>>> import numpy as np
>>> np.set_printoptions(precision=3, suppress=True, linewidth=200, sign=" ")
>>> arr = np.load("out2.npy")
>>> print(arr)
[[-1  0  1  2  3  4]
 [ 5  6  7  8  9 10]
 [11 12 13 14 15 16]
 [17 18 19 20 21 22]
 [23 24 25 26 27 28]
 [29 30 31 32 33 34]
 [35 36 37 38 39 40]
 [41 42 43 44 45 46]
 [47 48 49 50 51 52]]
>>> Uu, s, VT = np.linalg.svd(arr, full_matrices=False)
>>> print((s > 1e-8).sum())
2
>>> print(np.round(np.sqrt((s ** 2).sum()), 3), round(float(np.linalg.norm(arr)), 3))
219.616 219.616
>>> print(np.abs(VT[0]))
[ 0.379  0.39   0.402  0.414  0.425  0.437]
>>> print(np.round(s / s[0], 3) + 0)
[ 1.    0.03  0.    0.    0.    0.  ]
>>> Uu, s, VT = np.linalg.svd(arr)
>>> print(s.round(3) + 0)
[ 219.519    6.508    0.       0.       0.       0.   ]
>>> M2 = Uu[:, :2] @ np.diag(s[:2]) @ VT[:2]
>>> print(np.round(np.linalg.norm(arr - M2, 2), 3), round(float(s[2]), 3))
0.0 0.0
>>> print(np.linalg.matrix_rank(M2))
2
>>> print(np.round(np.linalg.norm(arr - M2) / np.linalg.norm(arr), 3))
0.0
>>> r = np.linalg.matrix_rank(arr)
>>> print(r)
2
>>> N = np.linalg.svd(arr)[2][r:].T
>>> print(N.shape)
(6, 4)
>>> print(np.linalg.matrix_rank(arr.T @ arr), np.linalg.matrix_rank(arr @ arr.T))
2 2
>>> T = np.stack([arr, 2 * arr, arr[::-1]])
>>> print(np.linalg.matrix_rank(T.reshape(3, -1)))
2
>>> print(np.einsum("bij,cij->bc", T, T))
[[  48231   96462   22311]
 [  96462  192924   44622]
 [  22311   44622   48231]]
>>> print(np.linalg.matrix_rank(T))
[ 2  2  2]
>>> F = np.load("case12.npy")
>>> print(F)
[[-0.312 -0.349  0.316 -0.018  0.142]
 [ 3.247  2.934 -2.066  3.043 -2.054]
 [ 3.248  3.386 -2.197  3.616 -2.251]
 [-1.612 -1.63   1.043 -1.746  1.083]
 [-0.3   -0.436  0.25  -0.223  0.152]
 [-5.095 -4.924  3.293 -5.136  3.172]
 [ 2.703  2.381 -1.857  2.651 -1.828]
 [ 4.942  4.905 -3.257  5.042 -3.139]
 [-4.708 -4.628  3.107 -4.485  3.183]
 [-0.321 -0.289  0.168 -0.327  0.366]
 [ 1.769  1.68  -1.275  1.708 -1.146]
 [ 0.102 -0.083  0.067  0.22  -0.074]
 [ 0.716  0.642 -0.43   0.917 -0.609]
 [ 1.335  1.504 -0.804  1.329 -1.099]
 [ 5.151  5.055 -3.355  4.987 -3.282]
 [ 6.82   6.575 -4.485  6.748 -4.471]
 [ 2.923  3.044 -2.025  3.113 -2.025]
 [ 0.728  0.662 -0.45   0.604 -0.325]
 [-5.158 -5.288  3.462 -5.233  3.414]
 [ 3.73   3.887 -2.509  4.027 -2.759]
 [ 4.651  4.571 -3.269  4.849 -3.145]
 [-6.645 -6.821  4.413 -6.546  4.283]
 [ 2.408  2.5   -1.58   2.48  -1.585]
 [ 2.403  2.316 -1.582  2.401 -1.716]
 [-0.946 -0.89   0.607 -0.759  0.449]
 [-2.391 -2.181  1.536 -2.14   1.597]
 [-2.765 -3.013  1.986 -2.816  1.843]
 [ 0.468  0.422 -0.207  0.324 -0.156]
 [ 5.575  5.576 -3.913  5.877 -3.67 ]
 [-1.067 -1.073  0.502 -0.949  0.717]
 [-1.4   -1.37   0.984 -1.434  0.947]
 [ 2.542  2.722 -1.475  2.569 -1.848]
 [ 3.361  3.291 -2.242  3.345 -2.108]
 [-5.246 -5.541  3.354 -5.274  3.559]
 [-9.915 -9.885  6.734 -9.789  6.502]]
>>> lab = F[:, 1] > np.median(F[:, 1])
>>> f = F[lab].mean(axis=0) - F[~lab].mean(axis=0)
>>> print(np.argsort(-np.abs(f).round(6), kind="stable"))
[ 1  0  3  2  4]
>>> print(lab.astype(int))
[ 0  1  1  0  0  0  1  1  0  0  1  0  0  1  1  1  1  1  0  1  1  0  1  1  0  0  0  0  1  0  0  1  1  0  0]
>>> print(round(float((((F - F.mean(axis=0)) @ f > 0) == lab).mean()), 3))
0.943
>>> print(f)
[ 5.973  5.982 -3.988  5.958 -3.96 ]
>>> T = np.stack([F, 5 * F, F[::-1]])
>>> print(np.einsum("bij,cij->bc", T, T))
[[  1948.468   9742.34     428.187]
 [  9742.34   48711.702   2140.936]
 [   428.187   2140.936   1948.468]]
>>> print(np.linalg.norm(T, axis=(1, 2)))
[  44.141  220.707   44.141]
>>> print(np.linalg.matrix_rank(T))
[ 5  5  5]
>>> Q, vecs = np.linalg.qr(F[:, :4])[0], np.linalg.qr(F[:, 4:])[0]
>>> s = np.linalg.svd(Q.T @ vecs, compute_uv=False)
>>> print(round(np.linalg.norm(Q @ Q.T - vecs @ vecs.T, 2), 3))
1.0
>>> print(np.degrees(np.arccos(s.clip(0, 1))))
[ 2.19]
>>> print(np.argsort(-np.linalg.norm(F, axis=0).round(6), kind="stable")[:3])
[ 3  0  1]
>>> print(round(np.log10(np.linalg.cond(F))))
2
>>> cen = F - F.mean(axis=0)
>>> Uu, s, VT = np.linalg.svd(cen, full_matrices=False)
>>> print(np.abs(VT[-1]))
[ 0.584  0.127  0.651  0.241  0.401]
>>> print(np.abs(VT[0]).argmax())
3
>>> print(np.searchsorted(np.cumsum(s ** 2) / (s ** 2).sum(), 0.9) + 1)
1
>>> print(VT[0] * np.sign(VT[0, np.abs(VT[0]).argmax()]))
[ 0.508  0.507 -0.339  0.508 -0.335]
>>> print(np.round(s ** 2 / (s ** 2).sum(), 3) + 0)
[ 0.999  0.     0.     0.     0.   ]
>>> print(np.linalg.matrix_rank(cen))
5
>>> print(s)
[ 43.965   0.704   0.631   0.551   0.423]
>>> print(np.abs(Uu[:, 0]).argmax())
34
>>> print(round((s ** 2).sum() ** 2 / (s ** 4).sum(), 3))
1.001
>>> W0 = np.loadtxt("w.csv", delimiter=",")
>>> print(W0)
[[-0.078 -1.264  0.42   0.603  1.684  3.312 -0.364  2.892 -0.744]
 [ 0.462  0.897 -1.341  1.586 -2.238 -3.288  0.153 -1.947 -0.179]
 [ 0.378 -1.19  -0.762  2.804  0.428  2.079 -0.461  2.841 -1.485]
 [ 0.073  1.266 -0.406 -0.631 -1.673 -3.305  0.366 -2.899  0.755]
 [-0.347  1.214  0.68  -2.671 -0.534 -2.208  0.46  -2.888  1.448]
 [-0.593  0.894  1.364 -3.637  0.47  -0.851  0.427 -2.215  1.652]
 [-0.427 -0.951  1.261 -1.373  2.213  3.342 -0.178  2.081  0.081]
 [-0.715  0.451  1.756 -3.897  1.305  0.53   0.324 -1.226  1.557]
 [ 0.603 -0.87  -1.397  3.672 -0.527  0.765 -0.422  2.161 -1.654]
 [ 0.72  -0.409 -1.777  3.89  -1.368 -0.646 -0.312  1.13  -1.537]
 [-0.613 -0.569  1.672 -2.595  2.241  2.823 -0.013  1.151  0.671]
 [ 0.135  1.236 -0.561 -0.299 -1.798 -3.375  0.341 -2.814  0.625]
 [-0.555 -0.718  1.548 -2.187  2.266  3.059 -0.074  1.511  0.465]
 [-0.679  0.643  1.629 -3.867  0.986 -0.031  0.373 -1.66   1.628]
 [-0.621 -0.547  1.687 -2.648  2.235  2.787 -0.005  1.099  0.699]
 [-0.475 -0.875  1.371 -1.671  2.246  3.263 -0.142  1.892  0.218]
 [ 0.496  0.837 -1.419  1.805 -2.256 -3.219  0.125 -1.8   -0.281]
 [ 0.326  1.081 -1.025  0.771 -2.106 -3.43   0.244 -2.406  0.185]
 [-0.303 -1.105  0.97  -0.639  2.075  3.438 -0.257  2.467 -0.241]
 [ 0.683  0.316 -1.807  3.139 -2.124 -2.358 -0.082 -0.55  -0.968]
 [-0.169  1.292  0.207 -1.847 -1.085 -2.815  0.437 -3.022  1.192]
 [ 0.046  1.276 -0.339 -0.772 -1.615 -3.268  0.376 -2.929  0.808]
 [ 0.444 -1.127 -0.942  3.081  0.184  1.77  -0.459  2.712 -1.556]
 [ 0.733 -0.112 -1.861  3.721 -1.749 -1.412 -0.225  0.449 -1.353]
 [-0.701  0.541  1.703 -3.896  1.162  0.273  0.348 -1.43   1.595]
 [-0.106 -1.251  0.49   0.453  1.741  3.346 -0.353  2.856 -0.686]]
>>> lab = W0[:, 7] > np.median(W0[:, 7])
>>> f = W0[lab].mean(axis=0) - W0[~lab].mean(axis=0)
>>> print(lab.astype(int))
[ 1  0  1  0  0  0  1  0  1  1  1  0  1  0  1  1  0  0  1  0  0  0  1  1  0  1]
>>> print((((W0 - W0.mean(axis=0)) @ f > 0) == lab).mean())
1.0
>>> C = W0[[10, 14]].astype(float)
>>> for _ in range(3):
...     lab = np.linalg.norm(W0[:, None] - C, axis=-1).argmin(axis=1)
...     C = np.array([W0[lab == j].mean(axis=0) for j in range(2)])
... 
>>> print(lab)
[ 0  1  0  1  1  1  0  1  0  0  0  1  0  1  0  0  1  1  0  1  1  1  0  0  1  0]
>>> print(C[1] - C[0])
[-0.052  1.764 -0.172 -1.641 -1.936 -4.251  0.551 -4.079  1.318]
>>> mat = np.load("mat.npy")
>>> print(mat)
[[ 1  2  1  1  0  0  0  0]
 [ 0  1  2  1  2  0  0  0]
 [ 1  2  1  2  2  0  0  0]
 [ 1  0  0  0  1  0  0  0]
 [ 1  2  0  1  2  0  0  0]
 [ 0  0  0  0  0  0  1  1]
 [ 0  0  0  0  0  1  1  2]
 [ 0  0  0  0  0  1  0  1]]
>>> print((mat + mat.T) / 2)
[[ 1.   1.   1.   1.   0.5  0.   0.   0. ]
 [ 1.   1.   2.   0.5  2.   0.   0.   0. ]
 [ 1.   2.   1.   1.   1.   0.   0.   0. ]
 [ 1.   0.5  1.   0.   1.   0.   0.   0. ]
 [ 0.5  2.   1.   1.   2.   0.   0.   0. ]
 [ 0.   0.   0.   0.   0.   0.   1.   1. ]
 [ 0.   0.   0.   0.   0.   1.   1.   1. ]
 [ 0.   0.   0.   0.   0.   1.   1.   1. ]]
>>> print(np.linalg.matrix_power(mat, 2))
[[  3   6   6   5   7   0   0   0]
 [  5   9   4   7  11   0   0   0]
 [  6  10   6   7  12   0   0   0]
 [  2   4   1   2   2   0   0   0]
 [  4   8   5   5   9   0   0   0]
 [  0   0   0   0   0   2   1   3]
 [  0   0   0   0   0   3   2   5]
 [  0   0   0   0   0   1   1   2]]
>>> np.linalg.determinant(mat)
Traceback (most recent call last):
  File "<python-input-67>", line 1, in <module>
    np.linalg.determinant(mat)
    ^^^^^^^^^^^^^^^^^^^^^
AttributeError: module 'numpy.linalg' has no attribute 'determinant'
>>> print(np.allclose(mat, mat.T))
False
>>> print(mat @ mat)
[[  3   6   6   5   7   0   0   0]
 [  5   9   4   7  11   0   0   0]
 [  6  10   6   7  12   0   0   0]
 [  2   4   1   2   2   0   0   0]
 [  4   8   5   5   9   0   0   0]
 [  0   0   0   0   0   2   1   3]
 [  0   0   0   0   0   3   2   5]
 [  0   0   0   0   0   1   1   2]]
>>> print(np.round(np.linalg.det(mat), 3))
0.0
